$ ipython --no-banner

In [1]: import numpy as np

In [2]: from numpy import linalg as LA

In [3]: np.set_printoptions(suppress=True, linewidth=200)

In [4]: M = np.loadtxt("case10.csv", delimiter=",")

In [5]: print(M)
[[ 1.4  0.4  1.4  0.6]
 [ 0.5  0.1  0.4  1.1]
 [-0.2 -1.  -0.2  2.4]]

In [6]: def softmax(z):
   ...:     e = np.exp(z - z.max(axis=-1, keepdims=True))
   ...:     return e / e.sum(axis=-1, keepdims=True)
   ...: 

In [7]: print(np.round(softmax(M[2] + 5), 2))
[0.06 0.03 0.06 0.85]

In [8]: print(np.round(softmax(M[2]), 2))
[0.06 0.03 0.06 0.85]

In [9]: scores = M @ M.T / np.sqrt(4)

In [10]: print(np.round(softmax(scores + np.triu(np.full(scores.shape, -np.inf), 1)), 2))
[[1.   0.   0.  ]
 [0.54 0.46 0.  ]
 [0.04 0.09 0.87]]

In [11]: print(np.round(softmax(scores), 2))
[[0.7  0.2  0.1 ]
 [0.33 0.28 0.4 ]
 [0.04 0.09 0.87]]

In [12]: print(np.round(softmax(scores)[2] @ M, 2))
[-0.08 -0.85 -0.09  2.21]

In [13]: f, g = M[0], M[2]

In [14]: print(round(f @ f, 2))
4.44

In [15]: print(f @ g)
0.48

In [16]: pr = (f @ g) / (f @ f) * f

In [17]: print(pr.round(2))
[0.15 0.04 0.15 0.06]

In [18]: print(np.round(g - pr, 2))
[-0.35 -1.04 -0.35  2.34]

In [19]: print(LA.matrix_rank(np.outer(f, g)))
1

In [20]: print(np.round((g - pr) @ f, 2))
0.0

In [21]: print(np.unravel_index(np.abs(M).argmax(), M.shape))
(np.int64(2), np.int64(3))

In [22]: print(round(LA.norm(M), 2))
3.59

In [23]: print(np.round(M - M[0], 2))
[[ 0.   0.   0.   0. ]
 [-0.9 -0.3 -1.   0.5]
 [-1.6 -1.4 -1.6  1.8]]

In [24]: A2 = M / np.sqrt((M ** 2).mean(axis=1, keepdims=True))

In [25]: print(np.round(M - M.mean(axis=1, keepdims=True), 2))
[[ 0.45 -0.55  0.45 -0.35]
 [-0.03 -0.43 -0.12  0.58]
 [-0.45 -1.25 -0.45  2.15]]

In [26]: print(A2[2].round(2))
[-0.15 -0.76 -0.15  1.84]

In [27]: F = np.array([[3.0, 4.0, -2.0, 3.0],
    ...:     [-2.0, -3.0, 2.0, -3.0],
    ...:     [2.0, 4.0, -1.0, 3.0],
    ...:     [2.0, 4.0, -2.0, 4.0]])

In [28]: # rows and columns are dependent

In [29]: r = LA.matrix_rank(F)

In [30]: print(r)
3

In [31]: ns = LA.svd(F)[2][r:].T

In [32]: print(ns.shape)
(4, 1)

In [33]: print([int(LA.matrix_rank(F[:, :j + 1])) for j in range(4)])
[1, 2, 3, 3]

In [34]: print(LA.matrix_rank(F.T @ F), LA.matrix_rank(F @ F.T))
3 3

In [35]: print([int(LA.matrix_rank(F[:i])) for i in range(1, len(F) + 1)])
[1, 2, 3, 3]

In [36]: print(np.round(ns @ ns.T, 2))
[[ 0.25 -0.25  0.25  0.25]
 [-0.25  0.25 -0.25 -0.25]
 [ 0.25 -0.25  0.25  0.25]
 [ 0.25 -0.25  0.25  0.25]]

In [37]: print(np.round(F @ ns, 2) + 0)
[[0.]
 [0.]
 [0.]
 [0.]]

In [38]: K = np.array([[0, 3, 0, 3, 0, 3],
    ...:     [2, -1, 2, -1, 2, -1],
    ...:     [0, -1, 0, -1, 0, -1],
    ...:     [0, 3, 0, 3, 0, 3],
    ...:     [2, -1, 2, -1, 2, -1],
    ...:     [0, -1, 0, -1, 0, -1]])

In [39]: # row 3 repeats row 0

In [40]: f = np.array([3, 0, 2])

In [41]: print(np.correlate(K[2], K[5], "full"))
[0 1 0 2 0 3 0 2 0 1 0]

In [42]: print(np.convolve(K[2], f))
[ 0 -3  0 -5  0 -5  0 -2]

In [43]: W0 = np.load("a.npy")

In [44]: print(W0)
[[ 1  2]
 [ 1  2]
 [ 0  1]
 [ 1  0]
 [-1 -2]]

In [45]: # rows 0 and 1 are equal

In [46]: rng = np.random.default_rng(643899)

In [47]: z = rng.permutation(2)

In [48]: A2 = W0[:, z] * rng.choice([-1, 1], 2)

In [49]: print(A2)
[[-2  1]
 [-2  1]
 [-1  0]
 [ 0  1]
 [ 2 -1]]

In [50]: U, _, Vt = LA.svd(W0.T @ A2)

In [51]: print(np.round(LA.lstsq(W0, A2)[0], 2) + 0)
[[ 0.  1.]
 [-1.  0.]]

In [52]: print(z)
[1 0]

In [53]: print(np.round(U @ Vt, 2) + 0)
[[ 0.  1.]
 [-1.  0.]]

In [54]: print(np.round(softmax(W0[1]), 2))
[0.27 0.73]

In [55]: scores = W0 @ W0.T / np.sqrt(2)

In [56]: print(softmax(scores).round(6).argmax(axis=1))
[0 0 0 0 4]

In [57]: print(np.round(softmax(scores)[1] @ W0, 2))
[0.94 1.89]

In [58]: print(np.round(softmax(scores), 2) + 0)
[[0.46 0.46 0.05 0.03 0.  ]
 [0.46 0.46 0.05 0.03 0.  ]
 [0.36 0.36 0.18 0.09 0.02]
 [0.27 0.27 0.13 0.27 0.07]
 [0.   0.   0.01 0.01 0.98]]
